% ipython --no-banner

In [1]: import numpy as np

In [2]: from numpy import linalg as LA

In [3]: np.set_printoptions(suppress=True, linewidth=100)

In [4]: def rnd(a):
   ...:     return np.round(a, 3) + 0
   ...: 

In [5]: M = np.loadtxt("out8.csv", delimiter=",")

In [6]: M
Out[6]: 
array([[11.161,  2.509,  6.753],
       [ 7.499,  4.128,  6.366],
       [ 9.654,  4.499,  7.788],
       [ 8.567,  3.319,  5.329],
       [ 9.623,  1.527,  6.191],
       [ 7.339,  5.451,  7.77 ],
       [ 8.565,  3.128,  6.748],
       [ 8.85 ,  4.041,  5.022],
       [10.693,  4.373,  6.282],
       [ 8.909,  2.286,  7.712]])

In [7]: cen = (M - M.mean(axis=0)) / M.std(axis=0)

In [8]: np.argwhere(np.abs(cen) > 2)
Out[8]: array([], shape=(0, 2), dtype=int64)

In [9]: c = LA.lstsq(np.delete(cen, 0, axis=1), cen[:, 0])[0]

In [10]: rnd(c)
Out[10]: array([-0.392,  0.002])

In [11]: rng = np.random.default_rng(969435)

In [12]: z = rng.permutation(3)

In [13]: M2 = M[:, z] * rng.choice([-1, 1], 3)

In [14]: M2
Out[14]: 
array([[  2.509, -11.161,  -6.753],
       [  4.128,  -7.499,  -6.366],
       [  4.499,  -9.654,  -7.788],
       [  3.319,  -8.567,  -5.329],
       [  1.527,  -9.623,  -6.191],
       [  5.451,  -7.339,  -7.77 ],
       [  3.128,  -8.565,  -6.748],
       [  4.041,  -8.85 ,  -5.022],
       [  4.373, -10.693,  -6.282],
       [  2.286,  -8.909,  -7.712]])

In [15]: U, _, vt = LA.svd(M.T @ M2)

In [16]: z
Out[16]: array([1, 0, 2])

In [17]: x0 = np.array([1, 4, 2])

In [18]: rhs = M @ x0

In [19]: rnd(LA.solve(M.T @ M, M.T @ rhs))
Out[19]: array([1., 4., 2.])

In [20]: rnd(LA.lstsq(M, rhs)[0])
Out[20]: array([1., 4., 2.])

In [21]: rhs = rhs + 0.1 * rng.normal(size=10)

In [22]: rnd(rhs)
Out[22]: array([34.836, 36.602, 43.278, 32.605, 28.176, 44.661, 34.458, 35.062, 40.713, 33.507])

In [23]: c, *_ = LA.lstsq(M, rhs)

In [24]: rnd(M.T @ (rhs - M @ c))
Out[24]: array([0., 0., 0.])

In [25]: rnd(c)
Out[25]: array([1.019, 3.975, 1.988])

In [26]: [round(float(LA.norm(LA.solve(M.T @ M + lam * np.eye(3), M.T @ rhs))), 2) for lam in (0, 1, 10, 100)]
Out[26]: [4.56, 4.42, 3.72, 2.92]

In [27]: mat = np.loadtxt("mat.csv", delimiter=",")

In [28]: mat
Out[28]: 
array([[3., 1., 1., 1.],
       [1., 3., 1., 1.],
       [1., 1., 3., 1.],
       [1., 1., 1., 3.]])

In [29]: # symmetric, so the eigenvalues are real

In [30]: M2 = np.array([[1, 2, 7], [-9, -5, 1], [5, 7, -2], [-4, 3, 3]])

In [31]: LA.matrix_rank(mat @ M2)
Out[31]: np.int64(3)

In [32]: w, evecs = LA.eigh(mat)

In [33]: x0 = np.array([0, 0, 2, 0])

In [34]: rnd(evecs * np.abs(w) @ evecs.T)
Out[34]: 
array([[3., 1., 1., 1.],
       [1., 3., 1., 1.],
       [1., 1., 3., 1.],
       [1., 1., 1., 3.]])

In [35]: (np.sign(evecs[:, -1].round(6)) == np.sign(evecs[0, -1].round(6))).astype(int)
Out[35]: array([1, 1, 1, 1])

In [36]: rnd(evecs * np.sqrt(w) @ evecs.T)
Out[36]: 
array([[1.673, 0.259, 0.259, 0.259],
       [0.259, 1.673, 0.259, 0.259],
       [0.259, 0.259, 1.673, 0.259],
       [0.259, 0.259, 0.259, 1.673]])

In [37]: x0 = np.ones(4)

In [38]: for _ in range(5):
    ...:     x0 = mat @ x0
    ...:     x0 /= LA.norm(x0)
    ...:     print(round(x0 @ mat @ x0, 3))
    ...: 
6.0
6.0
6.0
6.0
6.0

In [39]: rnd(LA.eigvalsh(mat)[-1])
Out[39]: np.float64(6.0)

In [40]: x0
Out[40]: array([0.5, 0.5, 0.5, 0.5])

In [41]: M2 = LA.inv(mat)

In [42]: rnd(mat @ M2)
Out[42]: 
array([[1., 0., 0., 0.],
       [0., 1., 0., 0.],
       [0., 0., 1., 0.],
       [0., 0., 0., 1.]])

In [43]: np.allclose(M2, mat.T)
Out[43]: False

In [44]: rnd(LA.inv(M2))
Out[44]: 
array([[3., 1., 1., 1.],
       [1., 3., 1., 1.],
       [1., 1., 3., 1.],
       [1., 1., 1., 3.]])

In [45]: rnd(LA.det(mat) * M2)
Out[45]: 
array([[20., -4., -4., -4.],
       [-4., 20., -4., -4.],
       [-4., -4., 20., -4.],
       [-4., -4., -4., 20.]])

In [46]: rnd(LA.slogdet(mat)[0])
Out[46]: np.float64(1.0)

In [47]: rnd(LA.det(mat) * LA.det(M2))
Out[47]: np.float64(1.0)

In [48]: mat @ (-1.0) ** np.arange(4)
Out[48]: array([ 2., -2.,  2., -2.])

In [49]: np.sort(np.abs(np.fft.fft(mat[0]))), rnd(np.sort(LA.svd(mat, compute_uv=False)))
Out[49]: (array([2., 2., 2., 6.]), array([2., 2., 2., 6.]))

In [50]: M2 = np.array([[-9, 6], [7, -9], [-8, 4]])

In [51]: E = np.kron(np.eye(3, dtype=int), M2)

In [52]: E
Out[52]: 
array([[-9,  6,  0,  0,  0,  0],
       [ 7, -9,  0,  0,  0,  0],
       [-8,  4,  0,  0,  0,  0],
       [ 0,  0, -9,  6,  0,  0],
       [ 0,  0,  7, -9,  0,  0],
       [ 0,  0, -8,  4,  0,  0],
       [ 0,  0,  0,  0, -9,  6],
       [ 0,  0,  0,  0,  7, -9],
       [ 0,  0,  0,  0, -8,  4]])

In [53]: hat = E @ LA.solve(E.T @ E, E.T)

In [54]: rnd(hat @ E[:, 1])
Out[54]: array([ 6., -9.,  4.,  0.,  0.,  0.,  0.,  0.,  0.])

In [55]: rnd(hat)
Out[55]: 
array([[ 0.462, -0.147,  0.477,  0.   ,  0.   ,  0.   ,  0.   ,  0.   ,  0.   ],
       [-0.147,  0.96 ,  0.13 ,  0.   ,  0.   ,  0.   ,  0.   ,  0.   ,  0.   ],
       [ 0.477,  0.13 ,  0.578,  0.   ,  0.   ,  0.   ,  0.   ,  0.   ,  0.   ],
       [ 0.   ,  0.   ,  0.   ,  0.462, -0.147,  0.477,  0.   ,  0.   ,  0.   ],
       [ 0.   ,  0.   ,  0.   , -0.147,  0.96 ,  0.13 ,  0.   ,  0.   ,  0.   ],
       [ 0.   ,  0.   ,  0.   ,  0.477,  0.13 ,  0.578,  0.   ,  0.   ,  0.   ],
       [ 0.   ,  0.   ,  0.   ,  0.   ,  0.   ,  0.   ,  0.462, -0.147,  0.477],
       [ 0.   ,  0.   ,  0.   ,  0.   ,  0.   ,  0.   , -0.147,  0.96 ,  0.13 ],
       [ 0.   ,  0.   ,  0.   ,  0.   ,  0.   ,  0.   ,  0.477,  0.13 ,  0.578]])

In [56]: LA.matrix_rank(np.eye(9) - hat)
Out[56]: np.int64(3)

In [57]: X = np.load("block13.npy")

In [58]: rnd(X)
Out[58]: 
array([[0.5  , 0.   , 0.5  ],
       [0.   , 1.   , 0.   ],
       [0.333, 0.333, 0.333]])

In [59]: # columns 0 and 2 are equal

In [60]: U, sigma, vt = LA.svd(X)

In [61]: rnd(sigma)
Out[61]: array([1.08 , 0.816, 0.   ])

In [62]: M2 = U[:, :2] @ np.diag(sigma[:2]) @ vt[:2]

In [63]: LA.matrix_rank(M2)
Out[63]: np.int64(2)

In [64]: rnd(LA.norm(X - M2) / LA.norm(X))
Out[64]: np.float64(0.0)

In [65]: m1 = np.load("w.npy")

In [66]: m1
Out[66]: 
array([[ 0,  0, -2,  3, -1, -3,  0],
       [ 0,  0, -4,  1,  1, -4, -2],
       [ 2,  4,  0,  0, -2,  0,  0],
       [-3, -1,  0,  0,  0, -1,  6],
       [ 1, -1,  2,  0,  0, -5,  3],
       [ 3,  4,  0,  1,  5,  0, -4],
       [ 0,  2,  0, -6, -3,  4,  0]])

In [67]: M2 = np.array([[-2, -1, -1],
    ...:     [0, -2, 2],
    ...:     [2, 3, -1],
    ...:     [-3, 2, 3],
    ...:     [3, -3, 2],
    ...:     [3, -2, 3],
    ...:     [2, 0, -2]])

In [68]: np.vstack([m1, M2.T]).shape
Out[68]: (10, 7)

In [69]: M2.T @ m1.T
Out[69]: 
array([[-25, -24, -10,  15,  -7,  -2,  21],
       [  9,  -5,  -4,   7,  17, -24, -15],
       [  0,   1,   2, -14, -26,  26,  -8]])

In [70]: LA.matrix_rank(np.vstack([m1, M2.T]))
Out[70]: np.int64(7)

In [71]: m1 @ M2
Out[71]: 
array([[-25,   9,   0],
       [-24,  -5,   1],
       [-10,  -4,   2],
       [ 15,   7, -14],
       [ -7,  17, -26],
       [ -2, -24,  26],
       [ 21, -15,  -8]])

In [72]: np.einsum("ik,kj->ij", m1, M2)
Out[72]: 
array([[-25,   9,   0],
       [-24,  -5,   1],
       [-10,  -4,   2],
       [ 15,   7, -14],
       [ -7,  17, -26],
       [ -2, -24,  26],
       [ 21, -15,  -8]])

In [73]: np.einsum("ik,kj->ji", m1, M2)
Out[73]: 
array([[-25, -24, -10,  15,  -7,  -2,  21],
       [  9,  -5,  -4,   7,  17, -24, -15],
       [  0,   1,   2, -14, -26,  26,  -8]])

In [74]: z = rng.permutation(7)

In [75]: z
Out[75]: array([6, 2, 0, 5, 3, 1, 4])

In [76]: M2 = m1[z][:, z]

In [77]: np.allclose(M2, m1)
Out[77]: False

In [78]: u, r1 = M[8], M[3]

In [79]: rnd(u @ r1)
Out[79]: np.float64(139.598)

In [80]: rnd(u @ u)
Out[80]: np.float64(172.927)

In [81]: pr = (u @ r1) / (u @ u) * u

In [82]: rnd(pr)
Out[82]: array([8.632, 3.53 , 5.071])

In [83]: rnd(r1 - pr)
Out[83]: array([-0.065, -0.211,  0.258])

In [84]: rnd((r1 - pr) @ u)
Out[84]: np.float64(0.0)

In [85]: rnd(np.trace(LA.pinv(m1) @ m1))
Out[85]: np.float64(6.0)

In [86]: rnd(m1 @ LA.pinv(m1) @ m1)
Out[86]: 
array([[ 0.,  0., -2.,  3., -1., -3.,  0.],
       [ 0.,  0., -4.,  1.,  1., -4., -2.],
       [ 2.,  4.,  0.,  0., -2.,  0.,  0.],
       [-3., -1.,  0.,  0.,  0., -1.,  6.],
       [ 1., -1.,  2.,  0.,  0., -5.,  3.],
       [ 3.,  4.,  0.,  1.,  5.,  0., -4.],
       [ 0.,  2.,  0., -6., -3.,  4.,  0.]])

In [87]: np.allclose(m1[:-1].T @ LA.lstsq(m1[:-1].T, m1[-1])[0], m1[-1])
Out[87]: True

In [88]: data = np.load("layer9.npy")

In [89]: data
Out[89]: 
array([[  1,  -1,   1,  -1],
       [  1,   0,   0,   0],
       [  1,   1,   1,   1],
       [  1,   2,   4,   8],
       [  1,   3,   9,  27],
       [  1,   4,  16,  64],
       [  1,   5,  25, 125]])

In [90]: M2 = np.c_[data[:, :3] @ np.array([[2, 2, 2], [2, 0, 2], [0, 1, 0]]), np.array([1, 1, 1, 2, 2, 2, 0])]

In [91]: M2
Out[91]: 
array([[ 0,  3,  0,  1],
       [ 2,  2,  2,  1],
       [ 4,  3,  4,  1],
       [ 6,  6,  6,  2],
       [ 8, 11,  8,  2],
       [10, 18, 10,  2],
       [12, 27, 12,  0]])

In [92]: LA.matrix_rank(M2)
Out[92]: np.int64(3)

In [93]: rnd(LA.norm(LA.qr(data)[0].T @ M2, axis=0) ** 2 / ((M2 ** 2).sum(axis=0) + 1e-12))
Out[93]: array([1.   , 1.   , 1.   , 0.986])

In [94]: LA.matrix_rank(np.c_[data, M2])
Out[94]: np.int64(5)

In [95]: J = rng.normal(size=(32, 5))

In [96]: J = 20 * J / LA.norm(J, axis=1, keepdims=True)

In [97]: rnd(J)
Out[97]: 
array([[ -3.322,  -9.844,  12.3  ,  11.578,  -2.594],
       [  6.787,  -9.469,   4.584,  -5.324, -14.66 ],
       [ -8.073,  -9.752,  -6.181,  14.195,  -0.184],
       [ 16.669,  -6.246,  -0.3  ,   6.297,  -6.587],
       [-13.54 ,   2.232,   4.894,  -7.359,  11.557],
       [ -0.333,  -6.404,  -8.48 ,  16.883,   1.387],
       [-14.564,  -5.434,  12.176,  -1.731,  -2.668],
       [  1.841,   7.687, -16.261,   8.247,   2.255],
       [ -1.308,  -9.617,  -1.866,  11.082, -13.398],
       [-10.483,  -5.176, -10.58 ,  -5.079,  11.207],
       [-14.093,  -9.9  ,  -0.811,  -6.943,   7.384],
       [ -0.5  ,  -7.931,  11.18 , -14.518,   1.038],
       [ 18.954,   1.301,   2.647,  -4.885,   2.863],
       [ -5.133, -13.787,  -7.5  ,   9.946,  -5.33 ],
       [-13.759,  11.335,  -7.389,   4.147,  -3.227],
       [  4.892,   2.215, -16.739,   8.67 ,   3.975],
       [ -2.589, -11.029,  14.932,  -6.656,  -2.096],
       [ 17.361,   1.404,  -0.861,   6.139,  -7.629],
       [  0.347, -17.995,   5.81 ,   0.233,  -6.499],
       [-10.582,   7.154,   3.759, -14.136,  -4.785],
       [  7.198,   6.217,  -0.53 ,  10.652,  13.992],
       [-18.161,   0.131,   4.746,   6.22 ,  -2.993],
       [-11.426,  -0.621,  -4.455,  -8.513, -13.295],
       [ -5.899,  -1.336,  11.578,  -0.568, -15.134],
       [ 12.309, -10.168,  -9.44 ,   6.172,   4.231],
       [  0.262, -16.787,  -1.115,   3.437, -10.251],
       [ 10.491, -13.289,   4.064,  -8.678,  -4.638],
       [  9.39 ,  -1.866,  11.536,  10.776,  -7.69 ],
       [ -6.325,   9.164,   9.417,  11.922,  -6.724],
       [ 15.639,   3.946, -10.9  ,  -3.105,  -3.377],
       [ -9.368,  14.816,   0.836,   5.174,  -8.077],
       [-13.938, -11.322,  -7.82 ,  -2.231,  -3.382]])

In [98]: Z = J[[4, 29]].astype(float)

In [99]: for _ in range(4):
    ...:     z = LA.norm(J[:, None] - Z, axis=-1).argmin(axis=1)
    ...:     Z = np.array([J[z == j].mean(axis=0) for j in range(2)])
    ...: 

In [100]: z
Out[100]: 
array([0, 1, 0, 1, 0, 1, 0, 1, 1, 0, 0, 0, 1, 1, 0, 1, 0, 1, 0, 0, 1, 0, 0, 0, 1, 1, 1, 1, 0, 1, 0,
       0])

In [101]: np.abs(Z[1] - Z[0]).argmax()
Out[101]: np.int64(0)

In [102]: rnd(Z[1] - Z[0])
Out[102]: array([16.86 , -1.647, -6.61 ,  5.927, -0.61 ])

In [103]: dist = LA.norm(J[:, None] - J[None], axis=-1)

In [104]: (dist + 1e9 * np.eye(32)).round(6).argmin(axis=1)
Out[104]: 
array([27, 26, 13, 17, 10,  2, 21, 15, 25, 10,  9, 16, 29,  2, 30,  7, 11,  3, 25, 22, 15,  6, 19,
        6,  3, 18,  1,  3, 30, 17, 14, 10])
